$ ipython --no-banner

In [1]: import numpy as np

In [2]: np.set_printoptions(precision=2, suppress=True, linewidth=120, legacy="1.25")

In [3]: W0 = np.array([[8, 0, 0], [0, 0, 7], [0, 4, 0]])

In [4]: out = np.array([[5, 5], [7, 9], [1, 5]])

In [5]: print(out.T @ W0.T)
[[40  7 28]
 [40 35 36]]

In [6]: print(np.einsum("ij,ij->i", W0, W0))
[64 49 16]

In [7]: print(np.einsum("ik,kj->ji", W0, out))
[[40  7 28]
 [40 35 36]]

In [8]: print(np.linalg.matrix_rank(np.vstack([W0, out.T])))
3

In [9]: print(np.linalg.matrix_rank(W0 @ out))
2

In [10]: print(np.einsum("ij->j", W0))
[8 4 7]

In [11]: print(np.einsum("ik,kj->ij", W0, out))
[[40 40]
 [ 7 35]
 [28 36]]

In [12]: print(W0 @ out)
[[40 40]
 [ 7 35]
 [28 36]]

In [13]: np.einsum("ij,ij->", W0, out)
ValueError: operands could not be broadcast together with remapped shapes [original->remapped]: (3,3)->(3,3) (3,2)->(3,2) 


In [14]: th = np.radians(60)

In [15]: Rm = np.eye(3)

In [16]: Rm[0, 0] = Rm[1, 1] = np.cos(th)

In [17]: Rm[0, 1], Rm[1, 0] = -np.sin(th), np.sin(th)

In [18]: print(Rm)
[[ 0.5  -0.87  0.  ]
 [ 0.87  0.5   0.  ]
 [ 0.    0.    1.  ]]

In [19]: out = W0 @ Rm.T

In [20]: print(np.linalg.svd(W0, compute_uv=False), np.linalg.svd(out, compute_uv=False))
[8. 7. 4.] [8. 7. 4.]

In [21]: print(np.allclose(np.linalg.norm(W0, axis=1), np.linalg.norm(out, axis=1)))
True

In [22]: print(np.abs(out - W0).max(axis=0))
[4.   6.93 0.  ]

In [23]: print(out)
[[ 4.    6.93  0.  ]
 [ 0.    0.    7.  ]
 [-3.46  2.    0.  ]]

In [24]: def softmax(z):
    ...:     e = np.exp(z - z.max(axis=-1, keepdims=True))
    ...:     return e / e.sum(axis=-1, keepdims=True)
    ...: 

In [25]: print(softmax(W0[2]))
[0.02 0.96 0.02]

In [26]: print(np.round(softmax(10 * W0[2]), 2) + 0)
[0. 1. 0.]

In [27]: print(softmax(W0[2] + 4))
[0.02 0.96 0.02]

In [28]: S = W0 @ W0.T / np.sqrt(3)

In [29]: print(np.round(softmax(S)[2] @ W0, 2) + 0)
[0. 4. 0.]

In [30]: u = np.array([-2, -5, -4])

In [31]: out = W0 + np.outer(u, np.eye(3)[1])

In [32]: print(np.linalg.matrix_rank(out - W0))
1

In [33]: blk = np.stack([W0, -3 * W0, W0[::-1]])

In [34]: print(blk.sum(axis=0))
[[-16   4   0]
 [  0   0  -7]
 [  8  -8   0]]

In [35]: print(np.linalg.norm(blk, axis=(1, 2)))
[11.36 34.07 11.36]

In [36]: print(np.linalg.matrix_rank(blk.reshape(3, -1)))
2

In [37]: print(np.linalg.matrix_rank(blk))
[3 3 3]

In [38]: m1 = np.array([[0, 2, 5, 0], [0, 0, 2, 5], [5, 0, 0, 2], [2, 5, 0, 0]])

In [39]: W = np.array([[-4, -4, 3, 1], [5, 1, 0, 3], [-4, 2, -2, -4], [3, -1, 0, 4]])

In [40]: c = np.array([2, 1, -1, 1])

In [41]: hid = np.maximum(m1 @ W + c, 0)

In [42]: print((hid > 0).mean(axis=0))
[0.5  0.25 0.5  0.75]

In [43]: cent = np.array([[4, 0, 9], [-7, 3, 9], [9, 5, 6], [3, 0, 9]])

In [44]: print(W @ cent)
[[ 42   3 -45]
 [ 22   3  81]
 [-60  -4 -66]
 [ 31  -3  54]]

In [45]: print((hid @ cent).round(6).argmax(axis=1))
[2 2 2 2]

In [46]: E = np.load("layer13.npy")

In [47]: print(E)
[[ 4  2  4  4]
 [ 1  4  5  8]
 [ 0  3  2  3]
 [ 7  6 12 12]
 [ 0  3  2  3]
 [ 2  0  3  0]
 [ 2  0  3  0]
 [ 0  0  0  0]
 [ 0  0  0  0]
 [ 0  0  0  0]
 [ 5  3  7  9]
 [ 0  3  2  3]]

In [48]: # rows 2 and 4 are equal

In [49]: O, evecs = np.linalg.qr(E[:, :3])[0], np.linalg.qr(E[:, 3:])[0]

In [50]: sig = np.linalg.svd(O.T @ evecs, compute_uv=False)

In [51]: print(sig)
[0.98]

In [52]: print((sig > 0.9).sum())
1

In [53]: O, Rm = np.linalg.qr(E)

In [54]: print(round(float(np.trace(O @ O.T)), 2))
4.0

In [55]: print(O.shape, Rm.shape)
(12, 4) (4, 4)
